>>> import numpy as np
>>> np.set_printoptions(precision=2, suppress=True, linewidth=100, floatmode="fixed")
>>> def rnd(a):
...     return np.round(a, 2) + 0
... 
>>> X = np.load("arr.npy")
>>> X
array([[ 3, -1,  4, -3],
       [-2, -7, -4,  4],
       [-3,  0,  8, -6],
       [ 4, -6, -9, -3]])
>>> np.einsum("ij,ji->", X, X)
np.int64(147)
>>> np.einsum("ii->", X)
np.int64(1)
>>> rnd(np.linalg.det(2 * X)), rnd(np.linalg.det(X))
(np.float64(47056.0), np.float64(2941.0))
>>> rnd(np.linalg.eigvals(X))
array([ 6.99+2.94j,  6.99-2.94j, -6.49+2.99j, -6.49-2.99j])
>>> Q, R = np.linalg.qr(X)
>>> np.allclose(R.T @ R, X.T @ X)
True
>>> rnd(np.abs(np.diag(R)))
array([6.16, 9.03, 9.17, 5.76])
>>> rnd(Q.T @ Q)
array([[1.00, 0.00, 0.00, 0.00],
       [0.00, 1.00, 0.00, 0.00],
       [0.00, 0.00, 1.00, 0.00],
       [0.00, 0.00, 0.00, 1.00]])
>>> theta = np.radians(36)
>>> R = np.eye(4)
>>> R[0, 0] = R[2, 2] = np.cos(theta)
>>> R[0, 2], R[2, 0] = -np.sin(theta), np.sin(theta)
>>> rnd(R)
array([[ 0.81,  0.00, -0.59,  0.00],
       [ 0.00,  1.00,  0.00,  0.00],
       [ 0.59,  0.00,  0.81,  0.00],
       [ 0.00,  0.00,  0.00,  1.00]])
>>> out = X @ R.T
>>> rnd(np.abs(out - X).max(axis=0))
array([4.53, 0.00, 4.07, 0.00])
>>> rnd(np.linalg.det(R)), rnd(np.trace(R))
(np.float64(1.0), np.float64(3.62))
>>> Uu, sigma, VT = np.linalg.svd(R, full_matrices=False)
>>> np.sqrt((sigma ** 2).sum()), rnd(np.linalg.norm(R))
(np.float64(2.0), np.float64(2.0))
>>> Uu.shape, sigma.shape, VT.shape
((4, 4), (4,), (4, 4))
>>> rnd(Uu.T @ Uu)
array([[1.00, 0.00, 0.00, 0.00],
       [0.00, 1.00, 0.00, 0.00],
       [0.00, 0.00, 1.00, 0.00],
       [0.00, 0.00, 0.00, 1.00]])
>>> hat = np.triu(np.array([[2, 2, -1, -3], [-2, 0, 3, 2], [1, 2, 1, 0], [0, 2, 3, -2]]), 1) + np.eye(4)
>>> out = hat @ X @ np.linalg.inv(hat)
>>> np.trace(out), np.trace(X)
(np.float64(1.0), np.int64(1))
>>> hat @ X - X @ hat
array([[-13.00,  -2.00,  17.00,  34.00],
       [ -1.00,  -8.00,  25.00, -16.00],
       [  0.00,   6.00,  -3.00,  -9.00],
       [  0.00,  -8.00,  22.00,  24.00]])
>>> np.linalg.matrix_rank(out)
np.int64(4)
>>> out
array([[-10.00,  23.00, -64.00, -56.00],
       [ -3.00, -13.00,  38.00,  -3.00],
       [ -3.00,   6.00, -13.00, -27.00],
       [  4.00, -14.00,  37.00,  37.00]])
>>> rnd(np.poly(out))
array([   1.00,   -1.00,  -73.00,   32.00, 2941.00])
>>> F = np.loadtxt("case1.csv", delimiter=",")
>>> rnd(F)
array([[ 1.00,  0.00,  0.00,  0.00,  0.00],
       [ 0.00,  0.81,  0.59,  0.00,  0.00],
       [ 0.00, -0.59,  0.81,  0.00,  0.00],
       [ 0.00,  0.00,  0.00,  1.00,  0.00],
       [ 0.00,  0.00,  0.00,  0.00,  1.00]])
>>> vec = np.array([-3, 0, -1, -1, -2])
>>> [p for p in range(1, 25) if np.allclose(np.linalg.matrix_power(F, p), np.eye(5))]
[10, 20]
>>> 5 - np.linalg.matrix_rank(F - np.eye(5), tol=1e-8)
np.int64(3)
>>> rnd(np.linalg.inv(F))
array([[ 1.00,  0.00,  0.00,  0.00,  0.00],
       [ 0.00,  0.81, -0.59,  0.00,  0.00],
       [ 0.00,  0.59,  0.81,  0.00,  0.00],
       [ 0.00,  0.00,  0.00,  1.00,  0.00],
       [ 0.00,  0.00,  0.00,  0.00,  1.00]])
>>> rnd(np.linalg.det(F))
np.float64(1.0)
>>> rnd(F.T @ (F @ vec))
array([-3.00,  0.00, -1.00, -1.00, -2.00])
>>> out = np.array([[1, -4], [0, -4], [3, -3], [0, -3], [-2, 1]])
>>> rnd(np.einsum("ij->j", F))
array([1.00, 0.22, 1.40, 1.00, 1.00])
>>> rnd(out.T @ F.T)
array([[ 1.00,  1.76,  2.43,  0.00, -2.00],
       [-4.00, -5.00, -0.08, -3.00,  1.00]])
>>> vec = np.array([0, -1, 0, -2, -3])
>>> y = F @ vec
>>> coef, lr = np.zeros(5), 1 / np.linalg.norm(F, 2) ** 2
>>> for i in range(10):
...     coef -= lr * F.T @ (F @ coef - y)
...     if i % 2 == 0: print(i, round(np.linalg.norm(F @ coef - y), 2))
... 
0 0.0
2 0.0
4 0.0
6 0.0
8 0.0
>>> rnd(np.linalg.cond(F))
np.float64(1.0)
>>> W0 = np.array([[145, -125], [-125, 134]])
>>> vals, V = np.linalg.eigh(W0)
>>> vec = np.array([-5, -1])
>>> vec @ W0 @ vec / (vec @ vec), rnd(vals[0]), rnd(vals[-1])
(np.float64(96.5), np.float64(14.38), np.float64(264.62))
>>> vec @ W0 @ vec
np.int64(2509)
>>> rnd(V * np.abs(vals) @ V.T)
array([[ 145.00, -125.00],
       [-125.00,  134.00]])
>>> rnd(np.linalg.eigvalsh(W0[1:, 1:]))
array([134.00])
>>> np.abs(W0).sum(axis=1).max(), rnd(np.abs(vals).max())
(np.int64(270), np.float64(264.62))
>>> (np.sign(V[:, -1].round(6)) == np.sign(V[0, -1].round(6))).astype(int)
array([1, 0])
>>> E = np.load("mat.npy")
>>> E
array([[ 7,  0,  5],
       [11,  5,  7],
       [ 7,  0,  5],
       [ 9,  2,  6],
       [11,  5,  7],
       [ 9,  2,  6],
       [11,  5,  7],
       [ 5,  0,  4],
       [ 9,  2,  6],
       [11,  5,  7],
       [ 7,  0,  5],
       [ 7,  0,  5],
       [ 5,  0,  4],
       [ 9,  2,  6],
       [ 7,  0,  5],
       [ 9,  2,  6],
       [ 7,  0,  5],
       [ 9,  2,  6],
       [11,  5,  7]])
>>> # row 2 repeats row 0
>>> Q, V = np.linalg.qr(E[:, :1])[0], np.linalg.qr(E[:, 1:])[0]
>>> sigma = np.linalg.svd(Q.T @ V, compute_uv=False)
>>> rnd(sigma)
array([1.00])
>>> rnd(np.linalg.norm(Q @ Q.T - V @ V.T, 2))
np.float64(1.0)
>>> Ac = E - E.mean(axis=0)
>>> Uu, sigma, VT = np.linalg.svd(Ac, full_matrices=False)
>>> rnd((sigma ** 2).sum() ** 2 / (sigma ** 4).sum())
np.float64(1.06)
>>> (np.sign(Uu[:, 0]) == np.sign(Uu[0, 0])).astype(int)
array([1, 0, 1, 0, 0, 0, 0, 1, 0, 0, 1, 1, 1, 0, 1, 0, 1, 0, 0])
>>> C = E[[5, 7]].astype(float)
>>> for _ in range(6):
...     lab = np.linalg.norm(E[:, None] - C, axis=-1).argmin(axis=1)
...     C = np.array([E[lab == j].mean(axis=0) for j in range(2)])
... 
>>> lab
array([1, 0, 1, 0, 0, 0, 0, 1, 0, 0, 1, 1, 1, 0, 1, 0, 1, 0, 0])
>>> rnd(C[1] - C[0])
array([-3.41, -3.36, -1.70])
>>> rnd(C)
array([[9.91, 3.36, 6.45],
       [6.50, 0.00, 4.75]])
>>> m1 = np.diag(np.array([3, 2, 0, 0, 1, 3]))
>>> m1
array([[3, 0, 0, 0, 0, 0],
       [0, 2, 0, 0, 0, 0],
       [0, 0, 0, 0, 0, 0],
       [0, 0, 0, 0, 0, 0],
       [0, 0, 0, 0, 1, 0],
       [0, 0, 0, 0, 0, 3]])
>>> # equal to its transpose
>>> rnd(np.linalg.det(m1))
np.float64(0.0)
>>> m1 @ m1
array([[9, 0, 0, 0, 0, 0],
       [0, 4, 0, 0, 0, 0],
       [0, 0, 0, 0, 0, 0],
       [0, 0, 0, 0, 0, 0],
       [0, 0, 0, 0, 1, 0],
       [0, 0, 0, 0, 0, 9]])
>>> np.flatnonzero(np.linalg.matrix_power((m1 != 0) + (m1.T != 0) + np.eye(6), 6)[3])
array([3])
>>> u = np.array([-1, 2, 0, 1])
>>> arr = np.array([np.roll(u, i) for i in range(4)])
>>> arr
array([[-1,  2,  0,  1],
       [ 1, -1,  2,  0],
       [ 0,  1, -1,  2],
       [ 2,  0,  1, -1]])
>>> def softmax(z):
...     e = np.exp(z - z.max(axis=-1, keepdims=True))
...     return e / e.sum(axis=-1, keepdims=True)
... 
>>> rnd(softmax(10 * arr[3]))
array([1.00, 0.00, 0.00, 0.00])
>>> rnd(softmax(arr).sum(axis=1))
array([1.00, 1.00, 1.00, 1.00])
>>> scores = arr @ arr.T / np.sqrt(4)
>>> rnd(softmax(scores)[3] @ arr)
array([ 1.70, -0.24,  1.24, -0.70])
>>> softmax(scores).round(6).argmax(axis=1)
array([0, 1, 2, 3])
>>> rnd(softmax(scores))
array([[0.72, 0.01, 0.26, 0.01],
       [0.01, 0.72, 0.01, 0.26],
       [0.26, 0.01, 0.72, 0.01],
       [0.01, 0.26, 0.01, 0.72]])
>>> feats = np.loadtxt("data.csv", delimiter=",")
>>> feats
array([[-0.30,  0.00, -1.10, -1.10],
       [ 1.20,  0.40, -0.20, -0.90],
       [ 0.40,  0.20,  0.30,  0.10],
       [-0.50,  0.00,  0.00,  1.40],
       [-0.80,  0.60, -0.40,  1.10]])
>>> arr @ (-1.0) ** np.arange(4)
array([-4.00,  4.00, -4.00,  4.00])
>>> rnd(np.sort(np.abs(np.fft.fft(arr[0])))), rnd(np.sort(np.linalg.svd(arr, compute_uv=False)))
(array([1.41, 1.41, 2.00, 4.00]), array([1.41, 1.41, 2.00, 4.00]))
>>> np.fft.fft(arr[0])
array([ 2.00+0.00j, -1.00-1.00j, -4.00+0.00j, -1.00+1.00j])
>>> mat = np.load("dump.npy")
>>> mat
array([[2, 0, 0, 1, 2, 0],
       [0, 2, 0, 0, 1, 2],
       [2, 0, 2, 0, 0, 1],
       [1, 2, 0, 2, 0, 0],
       [0, 1, 2, 0, 2, 0],
       [0, 0, 1, 2, 0, 2]])
>>> vec = np.array([3, 0, 3, 0, 3, 3])
>>> mat * vec
array([[6, 0, 0, 0, 6, 0],
       [0, 0, 0, 0, 3, 6],
       [6, 0, 6, 0, 0, 3],
       [3, 0, 0, 0, 0, 0],
       [0, 0, 6, 0, 6, 0],
       [0, 0, 3, 0, 0, 6]])
>>> mat @ (2 * vec)
array([24, 18, 30,  6, 24, 18])
>>> (mat @ vec).argmax()
np.int64(2)
>>> mat @ vec
array([12,  9, 15,  3, 12,  9])
>>> np.einsum("ij,j->i", mat, vec)
array([12,  9, 15,  3, 12,  9])
